% python3 -q
>>> import numpy as np
>>> import numpy.linalg as la
>>> np.set_printoptions(precision=1, suppress=True, linewidth=200)
>>> tidy = lambda a: np.round(a, 1) + 0
>>> W0 = np.diag(np.array([1, 5, 5]))
>>> W0
array([[1, 0, 0],
       [0, 5, 0],
       [0, 0, 5]])
>>> q, R = la.qr(W0)
>>> np.allclose(R.T @ R, W0.T @ W0)
True
>>> np.kron(np.eye(2, dtype=int), W0)
array([[1, 0, 0, 0, 0, 0],
       [0, 5, 0, 0, 0, 0],
       [0, 0, 5, 0, 0, 0],
       [0, 0, 0, 1, 0, 0],
       [0, 0, 0, 0, 5, 0],
       [0, 0, 0, 0, 0, 5]])
>>> tidy(la.det(W0[::-1]))
np.float64(-25.0)
>>> tidy(la.det(W0.T))
np.float64(25.0)
>>> np.einsum("ii->", W0)
np.int64(11)
>>> out = np.array([[1, 2, 0]])
>>> F = np.block([[np.zeros((1, 1)), out], [out.T, np.zeros((3, 3))]])
>>> F
array([[0., 1., 2., 0.],
       [1., 0., 0., 0.],
       [2., 0., 0., 0.],
       [0., 0., 0., 0.]])
>>> rk = la.matrix_rank(F)
>>> rk
np.int64(2)
>>> null = la.svd(F)[2][rk:].T
>>> [int(la.matrix_rank(F[:, :j + 1])) for j in range(4)]
[1, 2, 2, 2]
>>> tidy(null @ null.T)
array([[ 0. ,  0. ,  0. ,  0. ],
       [ 0. ,  0.8, -0.4,  0. ],
       [ 0. , -0.4,  0.2,  0. ],
       [ 0. ,  0. ,  0. ,  1. ]])
>>> F @ null
array([[0., 0.],
       [0., 0.],
       [0., 0.],
       [0., 0.]])
>>> null.shape
(4, 2)
>>> K = np.loadtxt("m.csv", delimiter=",")
>>> K
array([[-0.7, -0.8,  0.3, -1.8],
       [-0.8, -0.9,  0.3, -1.9],
       [ 0.7, -1.5,  0.6, -0.3],
       [ 0.8, -1.3,  1.1,  0.6],
       [-1.9, -1.3, -0.6,  0.5]])
>>> q = K.astype(float).copy()
>>> for j in range(4):
...     q[:, j] -= q[:, :j] @ (q[:, :j].T @ q[:, j])
...     q[:, j] /= la.norm(q[:, j])
... 
>>> tidy(q.T @ K)
array([[ 2.4,  0.7,  0.8,  0.9],
       [ 0. ,  2.6, -1. ,  0.6],
       [ 0. ,  0. ,  0.6, -1.6],
       [ 0. ,  0. ,  0. ,  2. ]])
>>> tidy(q)
array([[-0.3, -0.2,  0.5, -0.3],
       [-0.3, -0.3,  0.5, -0.3],
       [ 0.3, -0.7, -0.5, -0.5],
       [ 0.3, -0.6,  0.4,  0.6],
       [-0.8, -0.3, -0.4,  0.4]])
>>> out = np.c_[K[:, :3] @ np.array([[2, 3, 4], [2, 4, 5], [2, 4, 5]]), np.array([2, 0, -2, 1, 2])]
>>> tidy(out)
array([[ -2.4,  -4.1,  -5.3,   2. ],
       [ -2.8,  -4.8,  -6.2,   0. ],
       [ -0.4,  -1.5,  -1.7,  -2. ],
       [  1.2,   1.6,   2.2,   1. ],
       [ -7.6, -13.3, -17.1,   2. ]])
>>> la.matrix_rank(np.c_[K, out])
np.int64(5)
>>> tidy(la.norm(la.qr(K)[0].T @ out, axis=0) ** 2 / ((out ** 2).sum(axis=0) + 1e-12))
array([1. , 1. , 1. , 0.8])
>>> tidy(la.norm(out - K @ la.lstsq(K, out)[0], axis=0))
array([0. , 0. , 0. , 1.5])
>>> tidy(la.lstsq(K, out[:, 0])[0])
array([2., 2., 2., 0.])
>>> la.matrix_rank(out)
np.int64(3)
>>> np.flatnonzero(la.matrix_power((W0 != 0) + (W0.T != 0) + np.eye(3), 3)[1])
array([1])
>>> W0 @ W0
array([[ 1,  0,  0],
       [ 0, 25,  0],
       [ 0,  0, 25]])
>>> A = np.load("mat.npy")
>>> A
array([[  0.1,  -0.8,   1. ],
       [ -0.5,   0.8,   0.6],
       [ -0.4,   1.6,  -0.4],
       [  1.2,  -1.6,   0.5],
       [ -4. ,  10. , -16. ],
       [  1.2,  -1. ,  -1.9],
       [ -0.6,   0.1,   1.5],
       [  1. ,   0.3,  -0.1],
       [  0.4,  -1.1,  -0.2],
       [ -0.1,  -0.7,   1. ],
       [  1. ,   0.2,   0.6]])
>>> dist = la.norm(A[:, None] - A[None], axis=-1)
>>> tidy(dist[0])
array([ 0. ,  1.8,  2.8,  1.4, 20.6,  3.1,  1.2,  1.8,  1.3,  0.2,  1.4])
>>> (dist + 1e9 * np.eye(11)).round(6).argmin(axis=1)
array([ 9,  6,  1,  8,  2,  8,  9, 10,  3,  0,  7])
>>> dist.mean(axis=1).argmax()
np.int64(4)
>>> x0 = np.array([-1, 3, 0])
>>> target = A @ x0
>>> tidy(la.lstsq(A, target)[0])
array([-1.,  3.,  0.])
>>> rng = np.random.default_rng(771079)
>>> target = target + 0.1 * rng.normal(size=11)
>>> tidy(target)
array([-2.5,  2.9,  5.3, -6. , 34.1, -4.1,  0.9, -0.2, -3.7, -2.1, -0.3])
>>> c, *_ = la.lstsq(A, target)
>>> c.round()
array([-1.,  3., -0.])
>>> [round(float(la.norm(la.solve(A.T @ A + lam * np.eye(3), A.T @ target))), 2) for lam in (0, 1, 10, 100)]
[3.16, 2.95, 2.2, 1.43]
>>> M = np.array([[10, 3, 4, 8], [3, 10, 6, 4], [4, 6, 10, 4], [8, 4, 4, 0]])
>>> M
array([[10,  3,  4,  8],
       [ 3, 10,  6,  4],
       [ 4,  6, 10,  4],
       [ 8,  4,  4,  0]])
>>> P = np.triu(np.array([[2, 0, 0, 3], [1, 3, 2, 2], [1, 0, 2, 0], [3, 2, 3, 0]]), 1) + np.eye(4)
>>> out = P @ M @ la.inv(P)
>>> la.matrix_rank(out)
np.int64(4)
>>> tidy(la.det(out))
np.float64(-3568.0)
>>> ev, vecs = la.eig(M)
>>> tidy(np.sort(la.eigvals(M @ M)))
array([ 15.6,  23.1,  70.3, 505.1])
>>> tidy(np.prod(ev))
np.float64(-3568.0)
>>> x0 = np.array([3, 2, 2, 2])
>>> target = M @ x0
>>> c, lr = np.zeros(4), 1 / la.norm(M, 2) ** 2
>>> for i in range(20):
...     c -= lr * M.T @ (M @ c - target)
...     if i % 5 == 0: print(i, round(la.norm(M @ c - target), 1))
... 
0 5.9
5 2.8
10 1.4
15 0.8
>>> tidy(la.cond(M))
np.float64(5.7)
>>> tidy(c)
array([3. , 2. , 2.1, 2. ])
>>> ev, vecs = la.eigh(M)
>>> x0 = np.array([7, 6, 1, 1])
>>> tidy(vecs * np.abs(ev) @ vecs.T)
array([[11.8,  3.5,  4.3,  4.3],
       [ 3.5, 10.1,  6.1,  3. ],
       [ 4.3,  6.1, 10.1,  3.4],
       [ 4.3,  3. ,  3.4,  7.6]])
>>> tidy(vecs * np.maximum(ev, 0) @ vecs.T)
array([[10.9,  3.3,  4.2,  6.1],
       [ 3.3, 10.1,  6. ,  3.5],
       [ 4.2,  6. , 10. ,  3.7],
       [ 6.1,  3.5,  3.7,  3.8]])
>>> x0 @ M @ x0
np.int64(1408)
>>> E = np.array([[0, 2, -6, 0, -2, 6],
...     [4, 2, 2, -4, -2, -2],
...     [2, -2, 2, -2, 2, -2],
...     [0, 0, 0, 0, -3, 9],
...     [0, 0, 0, -6, -3, -3],
...     [0, 0, 0, -3, 3, -3]])
>>> q, R = la.qr(E)
>>> tidy(abs(R[0, 0])), tidy(la.norm(E[:, 0]))
(np.float64(4.5), np.float64(4.5))
>>> tidy(q.T @ q)
array([[1., 0., 0., 0., 0., 0.],
       [0., 1., 0., 0., 0., 0.],
       [0., 0., 1., 0., 0., 0.],
       [0., 0., 0., 1., 0., 0.],
       [0., 0., 0., 0., 1., 0.],
       [0., 0., 0., 0., 0., 1.]])
>>> np.trace(q @ q.T)
np.float64(6.0)
>>> tidy(q)
array([[ 0. ,  0.6,  0.8,  0. ,  0. ,  0. ],
       [-0.9,  0.4, -0.3,  0. ,  0. ,  0. ],
       [-0.4, -0.7,  0.5,  0. ,  0. ,  0. ],
       [ 0. ,  0. ,  0. ,  0. , -0.6,  0.8],
       [ 0. ,  0. ,  0. ,  0.9, -0.4, -0.3],
       [ 0. ,  0. ,  0. ,  0.4,  0.7,  0.5]])
